>>> import numpy as np
>>> np.set_printoptions(suppress=True, linewidth=200)
>>> E, _ = np.linalg.qr(np.array([[0.4, 2.0, -1.1], [0.1, 1.6, -0.4], [-0.6, 0.6, 0.2]]))
>>> E.round(3)
array([[-0.549, -0.619,  0.561],
       [-0.137, -0.595, -0.792],
       [ 0.824, -0.512,  0.242]])
>>> proj = np.triu(np.array([[-2, 3, 1], [-3, 1, -3], [3, 0, -1]]), 1) + np.eye(3)
>>> A2 = proj @ E @ np.linalg.inv(proj)
>>> round(np.trace(A2), 3), round(float(np.trace(E)), 3)
(np.float64(-0.903), -0.903)
>>> print(A2.round(3))
[[-0.137 -2.505 -8.95 ]
 [-2.61   8.771 27.404]
 [ 0.824 -2.985 -9.536]]
>>> print(np.round(np.poly(A2), 3))
[ 1.     0.903 -0.903 -1.   ]
>>> np.round(np.linalg.det(A2), 3)
np.float64(1.0)
>>> x = np.array([-2, -5, 1])
>>> h1 = np.maximum(A2 @ x, 0)
>>> print(np.round(A2.T @ h1, 3))
[  2.552 -20.799 -70.099]
>>> np.round(np.maximum(A2 @ (3 * x), 0), 3)
array([11.547,  0.   , 11.216])
>>> np.round(np.maximum(A2 @ x, 0) - np.maximum(-A2 @ x, 0), 3)
array([  3.849, -11.229,   3.739])
>>> np.flatnonzero(h1 > 1e-9)
array([0, 2])
>>> Uu, sigma, VT = np.linalg.svd(E, full_matrices=False)
>>> (sigma > 1e-8).sum()
np.int64(3)
>>> sigma / sigma[0]
array([1., 1., 1.])
>>> np.allclose(Uu * sigma @ VT, E)
True
>>> np.round(np.cumsum(sigma ** 2) / np.sum(sigma ** 2), 3)
array([0.333, 0.667, 1.   ])
>>> np.unravel_index(np.abs(E).argmax(), E.shape)
(np.int64(2), np.int64(0))
>>> print(np.round(np.linalg.svd(E, compute_uv=False), 3))
[1. 1. 1.]
>>> round(np.abs(E).max(), 3)
np.float64(0.824)
>>> round(float(np.linalg.norm(E)), 3)
1.732
>>> print(np.round(E - E[0], 3))
[[ 0.     0.     0.   ]
 [ 0.412  0.024 -1.353]
 [ 1.374  0.107 -0.319]]
>>> np.count_nonzero(E)
np.int64(9)
>>> np.round(E.sum(axis=0), 3)
array([ 0.137, -1.727,  0.011])
>>> E.shape
(3, 3)
>>> mat = np.tril(np.array([[5, 3, 3], [1, 1, 3], [4, 4, 1]]), -1) + np.eye(3, dtype=int)
>>> mat
array([[1, 0, 0],
       [1, 1, 0],
       [4, 4, 1]])
>>> np.trace(mat)
np.int64(3)
>>> print(np.allclose(mat, mat.T))
False
>>> print(np.round(np.sort(np.abs(np.linalg.eigvals(mat))), 3))
[1. 1. 1.]
>>> F = np.loadtxt("x.csv", delimiter=",")
>>> print(F.round(3))
[[0.69  0.284 0.365]
 [0.284 0.117 0.15 ]
 [0.365 0.15  0.193]]
>>> # applying it twice changes nothing
>>> def softmax(z):
...     e = np.exp(z - z.max(axis=-1, keepdims=True))
...     return e / e.sum(axis=-1, keepdims=True)
... 
>>> print(np.round(softmax(F[0] + -2), 3))
[0.419 0.279 0.303]
>>> np.round(softmax(F[0]), 3)
array([0.419, 0.279, 0.303])
>>> softmax(F).sum(axis=1)
array([1., 1., 1.])
>>> scores = F @ F.T / np.sqrt(3)
>>> np.round(softmax(scores), 3)
array([[0.382, 0.302, 0.316],
       [0.353, 0.32 , 0.327],
       [0.359, 0.317, 0.325]])
>>> np.round(softmax(scores + np.triu(np.full(scores.shape, -np.inf), 1)), 3)
array([[1.   , 0.   , 0.   ],
       [0.524, 0.476, 0.   ],
       [0.359, 0.317, 0.325]])
>>> softmax(scores).round(6).argmax(axis=1)
array([0, 0, 0])
>>> np.allclose(F @ F.T, F.T @ F)
True
>>> np.allclose(F, F.T)
True
>>> np.round((F + F.T) / 2, 3)
array([[0.69 , 0.284, 0.365],
       [0.284, 0.117, 0.15 ],
       [0.365, 0.15 , 0.193]])
>>> print(round(np.abs(np.linalg.eigvals(F)).max(), 3))
1.0
>>> ev, evecs = np.linalg.eigh(F)
>>> x = np.array([0, 7, 5])
>>> np.round(evecs * np.maximum(ev, 0) @ evecs.T, 3)
array([[0.69 , 0.284, 0.365],
       [0.284, 0.117, 0.15 ],
       [0.365, 0.15 , 0.193]])
>>> print((np.sign(evecs[:, -1].round(6)) == np.sign(evecs[0, -1].round(6))).astype(int))
[1 1 1]
>>> round(np.abs(F).sum(axis=1).max(), 3), np.abs(ev).max()
(np.float64(1.339), np.float64(1.0))
>>> np.round(x @ F @ x, 3)
np.float64(21.088)
>>> ev, evecs = np.linalg.eigh(F)
>>> print(ev.sum(), np.trace(F))
1.0 1.0
>>> print(np.unique(ev.round(6) + 0, return_counts=True)[1])
[2 1]
>>> np.round(np.abs(evecs[:, -1]), 3)
array([0.831, 0.342, 0.44 ])
>>> np.abs(evecs[:, -1]).round(6).argmax()
np.int64(0)
>>> np.round(evecs @ np.diag(ev) @ evecs.T, 3)
array([[0.69 , 0.284, 0.365],
       [0.284, 0.117, 0.15 ],
       [0.365, 0.15 , 0.193]])
>>> np.round(np.linalg.eigvalsh(F + 2 * np.eye(3)), 3)
array([2., 2., 3.])
>>> ev.round(3) + 0
array([0., 0., 1.])
>>> np.argsort(-np.linalg.norm(F, axis=0).round(6), kind="stable")[:3]
array([0, 2, 1])
>>> [round(float(x), 3) for x in np.linalg.svd(F, compute_uv=False)[:3]]
[1.0, 0.0, 0.0]
>>> np.linalg.matrix_rank(F, rtol=0.1)
np.int64(1)
>>> np.linalg.cond(F) > 100
np.True_
>>> feats = np.load("run4.npy")
>>> feats.round(3)
array([[ 0.843, -0.156,  0.329],
       [-0.156,  0.845,  0.327],
       [ 0.329,  0.327,  0.312]])
>>> # looks like rank 2
>>> np.round(softmax(feats).sum(axis=1), 3)
array([1., 1., 1.])
>>> np.round(softmax(feats[2]), 3)
array([0.335, 0.335, 0.33 ])
>>> scores = feats @ feats.T / np.sqrt(3)
>>> np.round(softmax(scores)[2] @ feats, 3)
array([0.339, 0.338, 0.323])
>>> np.round(softmax(scores + np.triu(np.full(scores.shape, -np.inf), 1)), 3)
array([[1.   , 0.   , 0.   ],
       [0.359, 0.641, 0.   ],
       [0.335, 0.334, 0.331]])
>>> Uu, sigma, VT = np.linalg.svd(feats)
>>> evecs = VT[:(sigma > 1e-8).sum()]
>>> rng = np.random.default_rng(91)
>>> x = feats[0] + -2 * feats[1] + rng.integers(2) * np.eye(3)[0]
>>> x.round(3)
array([ 2.155, -1.846, -0.324])
>>> np.allclose(evecs.T @ evecs @ x, x)
False
>>> np.round(np.diag(evecs.T @ evecs), 3)
array([0.843, 0.845, 0.312])
>>> np.linalg.matrix_rank(np.vstack([feats, x]))
np.int64(3)
>>> ev, evecs = np.linalg.eigh(feats)
>>> np.round(evecs.T @ evecs, 3) + 0
array([[1., 0., 0.],
       [0., 1., 0.],
       [0., 0., 1.]])
>>> ev.round(3) + 0
array([0., 1., 1.])
>>> (ev > 1e-8).sum(), (ev < -1e-8).sum()
(np.int64(2), np.int64(0))
>>> np.round(evecs @ np.diag(ev) @ evecs.T, 3)
array([[ 0.843, -0.156,  0.329],
       [-0.156,  0.845,  0.327],
       [ 0.329,  0.327,  0.312]])
>>> np.round(np.linalg.svd(feats, compute_uv=False), 3) + 0
array([1., 1., 0.])
>>> np.round(np.abs(feats).max(), 3)
np.float64(0.845)
>>> np.round(np.diff(feats, axis=0), 3)
array([[-0.999,  1.001, -0.002],
       [ 0.485, -0.518, -0.014]])
>>> np.linalg.matrix_rank(feats)
np.int64(2)
>>> Uu, sigma, VT = np.linalg.svd(feats)
>>> np.argmax(sigma[:-1] / (sigma[1:] + 1e-6)) + 1
np.int64(2)
>>> print(sigma.round(3) + 0)
[1. 1. 0.]
>>> A2 = Uu[:, :2] @ np.diag(sigma[:2]) @ VT[:2]
>>> round(np.abs(feats - A2).max(), 3)
np.float64(0.0)
>>> round(np.linalg.norm(feats - A2, 2), 3), round(sigma[2], 3)
(np.float64(0.0), np.float64(0.0))
>>> np.linalg.matrix_rank(A2)
np.int64(2)
>>> np.linalg.matrix_rank(feats, rtol=0.05)
np.int64(2)
>>> M = np.loadtxt("dump.csv", delimiter=",")
>>> M
array([[14.997,  2.964, 12.014,  5.953, 14.9  ],
       [ 3.992, -0.029,  2.019,  0.031,  4.063],
       [ 2.993,  3.043,  5.96 ,  6.013,  3.109]])
>>> x = np.array([1, 0, -2])
>>> print(np.round((x - F @ x) @ (F @ x), 3))
0.0
>>> print(np.round(np.eye(3) - F, 3))
[[ 0.31  -0.284 -0.365]
 [-0.284  0.883 -0.15 ]
 [-0.365 -0.15   0.807]]
>>> W0 = np.array([[0, -3, 2, 0, -6],
...     [-3, 1, -2, 0, 2],
...     [-1, 0, 2, 3, 0],
...     [-3, -3, -2, 3, -6]])
>>> cov = W0.T @ W0
>>> print((W0 @ W0.T).shape)
(4, 4)
>>> np.trace(cov), (W0 ** 2).sum()
(np.int64(148), np.int64(148))
>>> np.round(np.linalg.svd(W0, compute_uv=False) ** 2, 3)
array([103.044,  29.482,  13.077,   2.397])
>>> print(np.round(np.linalg.eigvalsh(cov)[::-1], 3) + 0)
[103.044  29.482  13.077   2.397   0.   ]
>>> np.allclose(cov, cov.T)
True
>>> print(cov)
[[ 19   6  10 -12  12]
 [  6  19  -2  -9  38]
 [ 10  -2  16   0  -4]
 [-12  -9   0  18 -18]
 [ 12  38  -4 -18  76]]
>>> np.linalg.matrix_rank(cov)
np.int64(4)
>>> np.diag(cov)
array([19, 19, 16, 18, 76])
>>> A2 = np.array([[3, 2], [-1, 0]])
>>> basis = np.kron(A2, W0)
>>> np.round(np.linalg.norm(basis, 2), 3), round(np.linalg.norm(A2, 2) * np.linalg.norm(W0, 2), 3)
(np.float64(37.584), np.float64(37.584))
>>> np.linalg.matrix_rank(basis)
np.int64(8)
>>> T = np.stack([W0, 4 * W0, W0[::-1]])
>>> T.shape
(3, 4, 5)
>>> print((T @ W0.T).shape)
(3, 4, 4)
>>> T.sum(axis=0)
array([[ -3, -18,   8,   3, -36],
       [-16,   5,  -8,   3,  10],
       [ -8,   1,   8,  15,   2],
       [-15, -18,  -8,  15, -36]])
>>> np.linalg.matrix_rank(T)
array([4, 4, 4])
>>> np.einsum("bij,cij->bc", T, T)
array([[ 148,  592,   80],
       [ 592, 2368,  320],
       [  80,  320,  148]])
>>> arr = -1 * np.eye(4) + np.ones((4, 4))
>>> arr
array([[0., 1., 1., 1.],
       [1., 0., 1., 1.],
       [1., 1., 0., 1.],
       [1., 1., 1., 0.]])
>>> arr.sum(axis=0)
array([3., 3., 3., 3.])
>>> np.argwhere(np.triu(arr))
array([[0, 1],
       [0, 2],
       [0, 3],
       [1, 2],
       [1, 3],
       [2, 3]])
>>> low = np.diag(arr.sum(axis=1)) - arr
>>> np.round(np.linalg.eigvalsh(low), 3) + 0
array([0., 4., 4., 4.])
>>> (np.linalg.eigvalsh(low) < 1e-8).sum()
np.int64(1)
>>> np.linalg.matrix_rank(low)
np.int64(3)
>>> low
array([[ 3., -1., -1., -1.],
       [-1.,  3., -1., -1.],
       [-1., -1.,  3., -1.],
       [-1., -1., -1.,  3.]])
>>> x = np.array([5, 6, 9, -1])
>>> y = arr @ x
>>> b, lr = np.zeros(4), 1 / np.linalg.norm(arr, 2) ** 2
>>> for i in range(50):
...     b -= lr * arr.T @ (arr @ b - y)
...     if i % 10 == 0: print(i, round(np.linalg.norm(arr @ b - y), 3))
... 
0 6.456
10 1.988
20 0.612
30 0.189
40 0.058
>>> b.round(3)
array([ 4.999,  5.997,  8.988, -0.984])
>>> K = (rng.random((5, 5)) < 0.3) + np.eye(5)
>>> K /= K.sum(axis=1, keepdims=True)
>>> K.round(3)
array([[0.5  , 0.   , 0.5  , 0.   , 0.   ],
       [0.333, 0.333, 0.   , 0.   , 0.333],
       [0.   , 0.   , 0.5  , 0.   , 0.5  ],
       [0.   , 0.5  , 0.   , 0.5  , 0.   ],
       [0.5  , 0.   , 0.   , 0.   , 0.5  ]])
>>> W = np.array([[-1, 0], [1, 0], [2, 0], [0, 2], [2, 0]])
>>> b = np.array([-1, 1])
>>> hid = np.maximum(K @ W + b, 0)
>>> np.linalg.matrix_rank(hid)
np.int64(2)
>>> basis = np.array([[2, 0], [3, 2]])
>>> hid @ basis
array([[3., 2.],
       [3., 2.],
       [5., 2.],
       [6., 4.],
       [3., 2.]])
>>> x = np.array([3, 3, 3, 3, 2])
>>> h1 = np.maximum(K @ x, 0)
>>> np.flatnonzero(h1 > 1e-9)
array([0, 1, 2, 3, 4])
>>> np.maximum(K @ (3 * x), 0)
array([9. , 8. , 7.5, 9. , 7.5])
>>> A2 = np.array([[2, 2, 2], [-3, -1, -2]])
>>> basis = np.kron(A2, K)
>>> np.linalg.matrix_rank(basis)
np.int64(10)
>>> print(basis.round(3))
[[ 1.     0.     1.     0.     0.     1.     0.     1.     0.     0.     1.     0.     1.     0.     0.   ]
 [ 0.667  0.667  0.     0.     0.667  0.667  0.667  0.     0.     0.667  0.667  0.667  0.     0.     0.667]
 [ 0.     0.     1.     0.     1.     0.     0.     1.     0.     1.     0.     0.     1.     0.     1.   ]
 [ 0.     1.     0.     1.     0.     0.     1.     0.     1.     0.     0.     1.     0.     1.     0.   ]
 [ 1.     0.     0.     0.     1.     1.     0.     0.     0.     1.     1.     0.     0.     0.     1.   ]
 [-1.5   -0.    -1.5   -0.    -0.    -0.5   -0.    -0.5   -0.    -0.    -1.    -0.    -1.    -0.    -0.   ]
 [-1.    -1.    -0.    -0.    -1.    -0.333 -0.333 -0.    -0.    -0.333 -0.667 -0.667 -0.    -0.    -0.667]
 [-0.    -0.    -1.5   -0.    -1.5   -0.    -0.    -0.5   -0.    -0.5   -0.    -0.    -1.    -0.    -1.   ]
 [-0.    -1.5   -0.    -1.5   -0.    -0.    -0.5   -0.    -0.5   -0.    -0.    -1.    -0.    -1.    -0.   ]
 [-1.5   -0.    -0.    -0.    -1.5   -0.5   -0.    -0.    -0.    -0.5   -1.    -0.    -0.    -0.    -1.   ]]
